>>> import numpy as np
>>> from numpy import linalg as LA
>>> np.set_printoptions(precision=2, suppress=True, linewidth=120)
>>> def tidy(a):
...     return np.round(a, 2) + 0
... 
>>> J = np.loadtxt("sample8.csv", delimiter=",")
>>> J
array([[ 1.71, -2.13,  1.38,  3.74],
       [ 0.09, -0.51, -1.32,  0.23],
       [ 2.16, -3.72, -1.86,  4.81],
       [ 1.53, -3.27, -3.54,  3.46]])
>>> # null space of dimension 2
>>> np.allclose(J @ J.T, J.T @ J)
False
>>> np.trace(J)
np.float64(2.8)
>>> tidy(np.sort(np.abs(LA.eigvals(J))))
array([0.  , 0.  , 0.33, 3.13])
>>> tidy((J + J.T) / 2)
array([[ 1.71, -1.02,  1.77,  2.64],
       [-1.02, -0.51, -2.52, -1.52],
       [ 1.77, -2.52, -1.86,  0.63],
       [ 2.64, -1.52,  0.63,  3.46]])
>>> assert J == J.T
Traceback (most recent call last):
  File "<python-input-11>", line 1, in <module>
    assert J == J.T
           ^^^^^^^^
ValueError: The truth value of an array with more than one element is ambiguous. Use a.any() or a.all()
>>> tidy((J - J.T) / 2)
array([[ 0.  , -1.11, -0.39,  1.1 ],
       [ 1.11,  0.  ,  1.2 ,  1.75],
       [ 0.39, -1.2 ,  0.  ,  4.18],
       [-1.1 , -1.75, -4.18,  0.  ]])
>>> np.allclose(J, J.T)
False
>>> x = np.array([-2, -3, 3, -3])
>>> tidy(J @ x)
array([ -4.11,  -3.3 , -13.17, -14.25])
>>> (J @ x).argmax()
np.int64(1)
>>> J @ np.eye(4)[0]
array([1.71, 0.09, 2.16, 1.53])
>>> tidy(np.einsum("ij,j->i", J, x))
array([ -4.11,  -3.3 , -13.17, -14.25])
>>> np.sign((J @ x).round(6))
array([-1., -1., -1., -1.])
>>> tidy((J * x).sum(axis=1))
array([ -4.11,  -3.3 , -13.17, -14.25])
>>> [round(float(x), 2) for x in LA.svd(J, compute_uv=False)[:3]]
[9.76, 3.57, 0.0]
>>> F = np.loadtxt("case0.csv", delimiter=",")
>>> F
array([[-1.11, -1.12, -2.04,  0.99,  0.98],
       [-1.78, -2.25, -3.93,  1.76,  2.16],
       [-2.97, -3.13, -6.06,  2.84,  2.84]])
>>> A2 = np.array([[-3, 3, 2], [0, 2, 1]])
>>> cent = np.kron(A2, F)
>>> LA.matrix_rank(cent)
np.int64(6)
>>> tidy(LA.norm(cent, 2)), tidy(LA.norm(A2, 2) * LA.norm(F, 2))
(np.float64(52.95), np.float64(52.95))
>>> f = np.array([2, -3])
>>> tidy(np.correlate(F[2], F[0], "full"))
array([-2.91, -6.01, -2.98,  6.5 , 24.76,  7.28, -2.25, -6.33, -3.15])
>>> tidy(np.convolve(F[2], f))
array([-5.94,  2.65, -2.73, 23.86, -2.84, -8.52])
>>> tidy(np.cross(F[2, :3], F[0, :3]))
array([-0.4 ,  0.67, -0.15])
>>> tidy(np.array([np.convolve(row, f, "same") for row in F]))
array([[-2.22,  1.09, -0.72,  8.1 , -1.01],
       [-3.56,  0.84, -1.11, 15.31, -0.96],
       [-5.94,  2.65, -2.73, 23.86, -2.84]])
>>> E = np.load("mat.npy")
>>> E
array([[0., 1.],
       [1., 0.]])
>>> # symmetric, so the eigenvalues are real
>>> q, evecs = LA.qr(E[:, :1])[0], LA.qr(E[:, 1:])[0]
>>> sig = LA.svd(q.T @ evecs, compute_uv=False)
>>> (sig > 0.9).sum()
np.int64(0)
>>> np.degrees(np.arccos(sig.clip(0, 1)))
array([90.])
>>> sig
array([0.])
>>> Uu, sig, vt = LA.svd(F)
>>> np.argmax(sig[:-1] / (sig[1:] + 1e-6)) + 1
np.int64(1)
>>> tidy(sig)
array([10.55,  0.35,  0.1 ])
>>> A2 = Uu[:, :1] @ np.diag(sig[:1]) @ vt[:1]
>>> LA.matrix_rank(F, rtol=0.05)
np.int64(1)
>>> tidy(LA.norm(F - A2) / LA.norm(F))
np.float64(0.03)
>>> LA.matrix_rank(A2)
np.int64(1)
>>> tidy(A2)
array([[-1.01, -1.11, -2.08,  0.97,  1.02],
       [-1.93, -2.13, -3.98,  1.85,  1.96],
       [-2.91, -3.21, -6.01,  2.79,  2.96]])
>>> Uu, sig, vt = LA.svd(J)
>>> evecs = vt[:(sig > 1e-8).sum()]
>>> rng = np.random.default_rng(22)
>>> x = J[3] + 3 * J[0] + rng.integers(2) * np.eye(4)[3]
>>> tidy(x)
array([ 6.66, -9.66,  0.6 , 15.68])
>>> np.allclose(evecs.T @ evecs @ x, x)
False
>>> LA.matrix_rank(np.vstack([J, x]))
np.int64(3)
>>> tidy(np.diag(evecs.T @ evecs))
array([0.13, 0.31, 0.95, 0.62])
>>> X = np.loadtxt("layer8.csv", delimiter=",")
>>> tidy(X)
array([[-0.86, -0.23,  0.08, -0.18,  0.31],
       [-0.23,  0.8 , -1.22,  0.78, -0.1 ],
       [ 0.08, -1.22, -0.12, -0.48, -0.14],
       [-0.18,  0.78, -0.48, -0.61, -0.24],
       [ 0.31, -0.1 , -0.14, -0.24, -0.21]])
>>> # null space of dimension 1
>>> Uu, sig, vt = LA.svd(X)
>>> evecs = vt[:(sig > 1e-8).sum()]
>>> x = X[3] + 4 * X[0] + rng.integers(2) * np.eye(5)[4]
>>> tidy(x)
array([-3.61, -0.14, -0.16, -1.31,  0.99])
>>> tidy(evecs.T @ evecs)
array([[ 0.89, -0.01,  0.08,  0.07, -0.29],
       [-0.01,  1.  ,  0.01,  0.01, -0.03],
       [ 0.08,  0.01,  0.94, -0.05,  0.22],
       [ 0.07,  0.01, -0.05,  0.95,  0.19],
       [-0.29, -0.03,  0.22,  0.19,  0.22]])
>>> LA.matrix_rank(np.vstack([X, x]))
np.int64(4)
>>> tidy(LA.norm(x - evecs.T @ evecs @ x))
np.float64(0.0)
>>> tidy(np.diag(evecs.T @ evecs))
array([0.89, 1.  , 0.94, 0.95, 0.22])
>>> q, _ = LA.qr(np.array([[-0.3, -1.7], [0.2, -0.1]]))
>>> evecs, _ = LA.qr(np.array([[-0.6, -0.3, -0.4], [-1.4, -0.1, 1.0], [2.7, -1.9, 0.2]]))
>>> sig = 20 * 0.5 ** np.arange(2)
>>> mat = q[:, :2] * sig @ evecs[:2]
>>> tidy(mat)
array([[  0.72,   4.86, -16.84],
       [ -5.9 , -11.67,   4.6 ]])
>>> x = np.array([2, 2, 2])
>>> a = np.maximum(mat @ x, 0)
>>> np.tanh(mat @ x)
array([-1., -1.])
>>> mat.T @ a
array([0., 0., 0.])
>>> np.maximum(mat @ (3 * x), 0)
array([0., 0.])
>>> a
array([0., 0.])
>>> m1 = np.loadtxt("arr.csv", delimiter=",")
>>> m1
array([[ 1.97,  2.09,  0.05],
       [ 1.89,  2.  ,  0.01],
       [ 1.98,  2.04,  0.04],
       [ 2.04,  1.97,  0.  ],
       [ 1.96,  2.05, -0.05],
       [ 1.95,  1.97, -0.02],
       [ 2.03,  2.03,  0.02],
       [ 2.02,  2.05, -0.08],
       [ 1.93,  1.96, -0.06],
       [ 2.02,  2.02, -0.01],
       [ 1.96,  2.08, -0.04],
       [-1.03, -1.96,  1.99],
       [-0.94, -1.98,  1.99],
       [-0.92, -1.99,  2.03],
       [-0.91, -1.98,  1.99],
       [-0.95, -1.95,  2.07],
       [-0.92, -1.97,  2.11],
       [-1.01, -2.01,  2.01],
       [-1.02, -1.93,  2.  ],
       [-1.02, -1.94,  1.98],
       [-0.95, -2.  ,  2.04],
       [-0.92, -2.12,  1.85]])
>>> proj = m1 @ LA.solve(m1.T @ m1, m1.T)
>>> tidy(np.trace(proj))
np.float64(3.0)
>>> tidy(np.diag(proj))
array([0.17, 0.13, 0.11, 0.18, 0.09, 0.09, 0.1 , 0.11, 0.09, 0.11, 0.11, 0.14, 0.1 , 0.1 , 0.11, 0.11, 0.1 , 0.09,
       0.17, 0.14, 0.1 , 0.54])
>>> np.allclose(proj @ proj, proj)
True
>>> A2 = np.c_[m1[:, :2] @ np.array([[1, 0], [1, 0]]), np.array([-1, -4, -4, 0, 1, -4, 2, 4, -5, 5, -3, -3, 3, 2, -4, 2, -4, 1, -1, 3, 0, -2])]
>>> tidy(A2)
array([[ 4.06,  0.  , -1.  ],
       [ 3.89,  0.  , -4.  ],
       [ 4.02,  0.  , -4.  ],
       [ 4.01,  0.  ,  0.  ],
       [ 4.01,  0.  ,  1.  ],
       [ 3.92,  0.  , -4.  ],
       [ 4.06,  0.  ,  2.  ],
       [ 4.07,  0.  ,  4.  ],
       [ 3.89,  0.  , -5.  ],
       [ 4.04,  0.  ,  5.  ],
       [ 4.04,  0.  , -3.  ],
       [-2.99,  0.  , -3.  ],
       [-2.92,  0.  ,  3.  ],
       [-2.91,  0.  ,  2.  ],
       [-2.89,  0.  , -4.  ],
       [-2.9 ,  0.  ,  2.  ],
       [-2.89,  0.  , -4.  ],
       [-3.02,  0.  ,  1.  ],
       [-2.95,  0.  , -1.  ],
       [-2.96,  0.  ,  3.  ],
       [-2.95,  0.  ,  0.  ],
       [-3.04,  0.  , -2.  ]])
>>> tidy(LA.norm(A2 - m1 @ LA.lstsq(m1, A2)[0], axis=0))
array([ 0.  ,  0.  , 13.91])
>>> Uu, sig, vt = LA.svd(m1)
>>> np.argmax(sig[:-1] / (sig[1:] + 1e-6)) + 1
np.int64(2)
>>> tidy(sig)
array([12.59,  5.23,  0.25])
>>> A2 = Uu[:, :2] @ np.diag(sig[:2]) @ vt[:2]
>>> tidy(np.abs(m1 - A2).max())
np.float64(0.11)
>>> d = LA.norm(m1[:, None] - m1[None], axis=-1)
>>> tidy(LA.norm(m1 - m1.mean(axis=0), axis=1))
array([2.71, 2.61, 2.68, 2.67, 2.71, 2.63, 2.7 , 2.75, 2.63, 2.7 , 2.73, 2.7 , 2.66, 2.67, 2.64, 2.67, 2.69, 2.73,
       2.67, 2.67, 2.7 , 2.71])
>>> np.flatnonzero(d[12] < d.mean() / 2)
array([11, 12, 13, 14, 15, 16, 17, 18, 19, 20, 21])
>>> tidy(d[12])
array([5.37, 5.27, 5.34, 5.33, 5.37, 5.29, 5.36, 5.41, 5.29, 5.36, 5.39, 0.09, 0.  , 0.05, 0.03, 0.09, 0.12, 0.08,
       0.09, 0.09, 0.05, 0.2 ])
>>> tidy(LA.norm(m1, axis=1))
array([2.87, 2.75, 2.84, 2.84, 2.84, 2.77, 2.87, 2.88, 2.75, 2.86, 2.86, 2.98, 2.96, 2.99, 2.95, 3.  , 3.03, 3.02,
       2.96, 2.95, 3.01, 2.96])
>>> np.unravel_index(d.round(6).argmax(), d.shape)
(np.int64(7), np.int64(17))
>>> d[12].round(6).argsort(kind="stable")[:4]
array([12, 14, 13, 20])
>>> LA.matrix_rank(d ** 2)
np.int64(5)
>>> d.shape
(22, 22)
>>> x = np.array([3, 4, 0])
>>> target = m1 @ x
>>> tidy(LA.lstsq(m1, target)[0])
array([3., 4., 0.])
>>> target = target + 0.02 * rng.normal(size=22)
>>> tidy(target)
array([ 14.25,  13.64,  14.09,  14.03,  14.05,  13.75,  14.24,  14.25,  13.62,  14.15,  14.22, -10.89, -10.72, -10.69,
       -10.66, -10.67, -10.67, -11.09, -10.79, -10.82, -10.88, -11.22])
>>> b, *_ = LA.lstsq(m1, target)
>>> tidy(LA.norm(target - m1 @ b))
np.float64(0.1)
>>> tidy(b)
array([ 3.09,  3.91, -0.04])
>>> tidy(m1.T @ (target - m1 @ b))
array([0., 0., 0.])
